% python3 -q
>>> import numpy as np
>>> np.set_printoptions(suppress=True, linewidth=100)
>>> rd = lambda a: np.round(a, 2) + 0
>>> feats = np.loadtxt("data.csv", delimiter=",")
>>> feats
array([[ -7.47,   4.1 ,   9.36, -18.16,  -6.16,   3.74, -22.68],
       [ -1.14,  11.72,  -6.39,   3.85,  12.44,  10.6 ,   9.52],
       [ -9.33,   3.83,   9.81, -18.15,  -4.84,   2.68, -22.98],
       [ -7.87,   3.26,   7.78, -17.94,  -3.53,   3.2 , -21.62],
       [  1.96,  12.15,  -7.33,   5.04,  11.94,   8.99,   9.13],
       [ -8.44, -17.82,   3.79, -13.08,  16.33,  17.58,  -9.57],
       [ -8.55,   6.04,   8.7 , -19.25,  -3.95,   4.82, -23.52],
       [ -9.4 ,   2.63,   8.79, -17.89,  -4.32,   4.17, -23.51],
       [ -8.96,   5.79,   8.39, -18.69,  -4.7 ,   5.16, -24.19],
       [ -9.8 ,   3.85,   9.66, -18.65,  -2.62,   2.71, -22.87]])
>>> rng = np.random.default_rng(836)
>>> labels = rng.permutation(7)
>>> out = feats[:, labels] * rng.choice([-1, 1], 7)
>>> out
array([[  4.1 ,   7.47,  22.68,   3.74,  -6.16,  18.16,   9.36],
       [ 11.72,   1.14,  -9.52,  10.6 ,  12.44,  -3.85,  -6.39],
       [  3.83,   9.33,  22.98,   2.68,  -4.84,  18.15,   9.81],
       [  3.26,   7.87,  21.62,   3.2 ,  -3.53,  17.94,   7.78],
       [ 12.15,  -1.96,  -9.13,   8.99,  11.94,  -5.04,  -7.33],
       [-17.82,   8.44,   9.57,  17.58,  16.33,  13.08,   3.79],
       [  6.04,   8.55,  23.52,   4.82,  -3.95,  19.25,   8.7 ],
       [  2.63,   9.4 ,  23.51,   4.17,  -4.32,  17.89,   8.79],
       [  5.79,   8.96,  24.19,   5.16,  -4.7 ,  18.69,   8.39],
       [  3.85,   9.8 ,  22.87,   2.71,  -2.62,  18.65,   9.66]])
>>> left, _, vt = np.linalg.svd(feats.T @ out)
>>> rd(left @ vt)
array([[ 0., -1.,  0.,  0.,  0.,  0.,  0.],
       [ 1.,  0.,  0.,  0.,  0.,  0.,  0.],
       [ 0.,  0.,  0.,  0.,  0.,  0.,  1.],
       [ 0.,  0.,  0.,  0.,  0., -1.,  0.],
       [ 0.,  0.,  0.,  0.,  1.,  0.,  0.],
       [ 0.,  0.,  0.,  1.,  0.,  0.,  0.],
       [ 0.,  0., -1.,  0.,  0.,  0.,  0.]])
>>> labels
array([1, 0, 6, 5, 4, 3, 2])
>>> rd(np.linalg.lstsq(feats, out)[0])
array([[ 0., -1.,  0.,  0.,  0.,  0.,  0.],
       [ 1.,  0.,  0.,  0.,  0.,  0.,  0.],
       [ 0.,  0.,  0.,  0.,  0.,  0.,  1.],
       [ 0.,  0.,  0.,  0.,  0., -1.,  0.],
       [ 0.,  0.,  0.,  0.,  1.,  0.,  0.],
       [ 0.,  0.,  0.,  1.,  0.,  0.,  0.],
       [ 0.,  0., -1.,  0.,  0.,  0.,  0.]])
>>> P = out @ np.linalg.solve(out.T @ out, out.T)
>>> print(rd(np.diag(P)))
[0.77 0.99 0.36 0.84 0.97 1.   0.28 0.58 0.47 0.73]
>>> print(np.allclose(P @ P, P))
True
>>> print(rd(P @ out[:, 0]))
[  4.1   11.72   3.83   3.26  12.15 -17.82   6.04   2.63   5.79   3.85]
>>> out = np.c_[feats[:, :5] @ np.array([[3, 3, 2, 2, 0],
...     [0, 5, 2, 5, 0],
...     [2, 5, 4, 2, 1],
...     [0, 3, 5, 5, 3],
...     [0, 1, 5, 1, 3]]), np.array([9, -5, -8, 9, 5, 8, 1, 4, -7, -1])]
>>> rd(out)
array([[  -3.69,  -15.75,  -90.9 ,  -72.68,  -63.6 ,    9.  ],
       [ -16.2 ,   47.22,   77.05,   75.23,   42.48,   -5.  ],
       [  -8.37,  -19.08,  -86.71,  -75.48,  -59.16,   -8.  ],
       [  -8.05,  -25.76,  -85.45,  -77.11,  -56.63,    9.  ],
       [  -8.78,   57.04,   83.8 ,   87.15,   43.61,    5.  ],
       [ -17.74, -118.38,  -21.11, -147.47,   13.54,    8.  ],
       [  -8.25,  -13.65,  -86.22,  -69.7 ,  -60.9 ,    1.  ],
       [ -10.62,  -29.09,  -89.43,  -81.84,  -57.84,    4.  ],
       [ -10.1 ,  -16.75,  -89.73,  -70.34,  -61.78,   -7.  ],
       [ -10.08,  -20.42,  -79.61,  -76.9 ,  -54.15,   -1.  ]])
>>> print(rd(np.linalg.norm(out - feats @ np.linalg.lstsq(feats, out)[0], axis=0)))
[ 0.    0.    0.    0.    0.   13.08]
>>> np.linalg.matrix_rank(np.c_[feats, out])
np.int64(8)
>>> m1 = np.load("case1.npy")
>>> print(rd(m1))
[[0.33 0.   0.33 0.33]
 [0.   0.5  0.   0.5 ]
 [0.   0.   1.   0.  ]
 [0.33 0.   0.33 0.33]]
>>> P = np.triu(np.array([[-5, -9, 8, -7], [8, 8, -3, 2], [6, 6, 8, -8], [-5, 6, -6, 7]]), 1) + np.eye(4)
>>> out = P @ m1 @ np.linalg.inv(P)
>>> rd(np.trace(out)), rd(np.trace(m1))
(np.float64(2.17), np.float64(2.17))
>>> rd(P @ m1 - m1 @ P)
array([[-2.33, -1.5 ,  3.  , -1.83],
       [ 0.67,  0.  , -0.83, -0.33],
       [-2.67,  0.  , -2.67,  5.33],
       [ 0.  ,  3.  , -2.67,  5.  ]])
>>> F = np.array([[-2, 0, 0, 0, 2, 3, 2, -1],
...     [-3, -2, 3, 0, -1, 2, -1, -1],
...     [3, 3, 0, 1, -1, 3, 0, -2]])
>>> F[:, 6] = 5 * F[:, 5]
>>> F
array([[-2,  0,  0,  0,  2,  3, 15, -1],
       [-3, -2,  3,  0, -1,  2, 10, -1],
       [ 3,  3,  0,  1, -1,  3, 15, -2]])
>>> x0 = np.array([-1, -2, -1, -1, 0, 0, -3, 0])
>>> np.einsum("ij,j->i", F, x0)
array([-43, -26, -55])
>>> np.sign((F @ x0).round(6))
array([-1, -1, -1])
>>> F @ (2 * x0)
array([ -86,  -52, -110])
>>> F @ np.ones(8)
array([17.,  8., 22.])
>>> f = np.array([-1, 1])
>>> np.array([np.convolve(row, f, "same") for row in F])
array([[  2,  -2,   0,   0,  -2,  -1, -12,  16],
       [  3,  -1,  -5,   3,   1,  -3,  -8,  11],
       [ -3,   0,   3,  -1,   2,  -4, -12,  17]])
>>> np.convolve(F[1], f)
array([ 3, -1, -5,  3,  1, -3, -8, 11, -1])
>>> print(np.polyval(f, F[1]))
[ 4  3 -2  1  2 -1 -9  2]
>>> th = np.radians(45)
>>> r_ = np.eye(8)
>>> r_[7, 7] = r_[3, 3] = np.cos(th)
>>> r_[7, 3], r_[3, 7] = -np.sin(th), np.sin(th)
>>> rd(r_)
array([[ 1.  ,  0.  ,  0.  ,  0.  ,  0.  ,  0.  ,  0.  ,  0.  ],
       [ 0.  ,  1.  ,  0.  ,  0.  ,  0.  ,  0.  ,  0.  ,  0.  ],
       [ 0.  ,  0.  ,  1.  ,  0.  ,  0.  ,  0.  ,  0.  ,  0.  ],
       [ 0.  ,  0.  ,  0.  ,  0.71,  0.  ,  0.  ,  0.  ,  0.71],
       [ 0.  ,  0.  ,  0.  ,  0.  ,  1.  ,  0.  ,  0.  ,  0.  ],
       [ 0.  ,  0.  ,  0.  ,  0.  ,  0.  ,  1.  ,  0.  ,  0.  ],
       [ 0.  ,  0.  ,  0.  ,  0.  ,  0.  ,  0.  ,  1.  ,  0.  ],
       [ 0.  ,  0.  ,  0.  , -0.71,  0.  ,  0.  ,  0.  ,  0.71]])
>>> out = F @ r_.T
>>> rd(np.linalg.det(r_)), rd(np.trace(r_))
(np.float64(1.0), np.float64(7.41))
>>> rd(np.abs(out - F).max(axis=0))
array([0.  , 0.  , 0.  , 1.71, 0.  , 0.  , 0.  , 0.29])
>>> np.allclose(F @ F.T, out @ out.T)
True
>>> out = np.array([[-1, -2],
...     [-2, 0],
...     [-1, 0],
...     [0, -2],
...     [1, -2],
...     [-1, 2],
...     [0, -2],
...     [-2, -1]])
>>> np.einsum("ij->j", F)
array([-2,  1,  3,  1,  0,  8, 40, -4])
>>> F @ out
array([[  3, -23],
       [  3,  -7],
       [ -9, -28]])
>>> np.einsum("ik,kj->ij", F, out)
array([[  3, -23],
       [  3,  -7],
       [ -9, -28]])
>>> np.vstack([F, out.T]).shape
(5, 8)
>>> X = np.loadtxt("dump.csv", delimiter=",")
>>> rd(X)
array([[ 4.63,  1.97,  2.07],
       [ 1.97,  2.55, -6.9 ],
       [-1.7 , -4.73, -2.49],
       [-0.98, -1.94,  0.86],
       [ 6.62, -1.43, -1.06],
       [ 3.76, -5.23,  0.35],
       [-0.49,  1.06,  5.67]])
>>> P = X @ np.linalg.solve(X.T @ X, X.T)
>>> rd(P @ X[:, 1])
array([ 1.97,  2.55, -4.73, -1.94, -1.43, -5.23,  1.06])
>>> np.linalg.matrix_rank(np.eye(7) - P)
np.int64(4)
>>> M = np.loadtxt("x.csv", delimiter=",")
>>> M
array([[ 2.85, -3.86, -0.8 , -1.06],
       [ 0.77, -0.95,  1.13,  0.02],
       [-1.68, -3.6 , -1.05,  3.03],
       [-0.64, -5.27, -0.06,  2.82],
       [-1.13, -4.27, -1.84,  2.26],
       [ 0.47,  0.14, -0.29, -0.21],
       [-0.88,  0.24,  0.52,  0.65],
       [-1.16,  3.47, -0.32, -0.64],
       [-0.23,  1.89,  1.7 , -0.54],
       [ 2.65,  1.24,  0.71, -2.23],
       [ 1.02, -2.77, -1.02, -0.61],
       [ 1.28, -4.79, -3.12,  0.02],
       [-2.48, -1.57, -0.17,  2.21]])
>>> x0 = np.array([0, 3, 1, 0])
>>> y = M @ x0
>>> rd(np.linalg.solve(M.T @ M, M.T @ y))
array([0., 3., 1., 0.])
>>> y = y + 0.02 * rng.normal(size=13)
>>> rd(y)
array([-12.36,  -1.72, -11.85, -15.88, -14.65,   0.11,   1.25,  10.08,   7.37,   4.45,  -9.33,
       -17.48,  -4.86])
>>> beta, *_ = np.linalg.lstsq(M, y)
>>> rd(beta)
array([-0.01,  2.99,  1.  , -0.01])
>>> rd(M.T @ (y - M @ beta))
array([0., 0., 0., 0.])
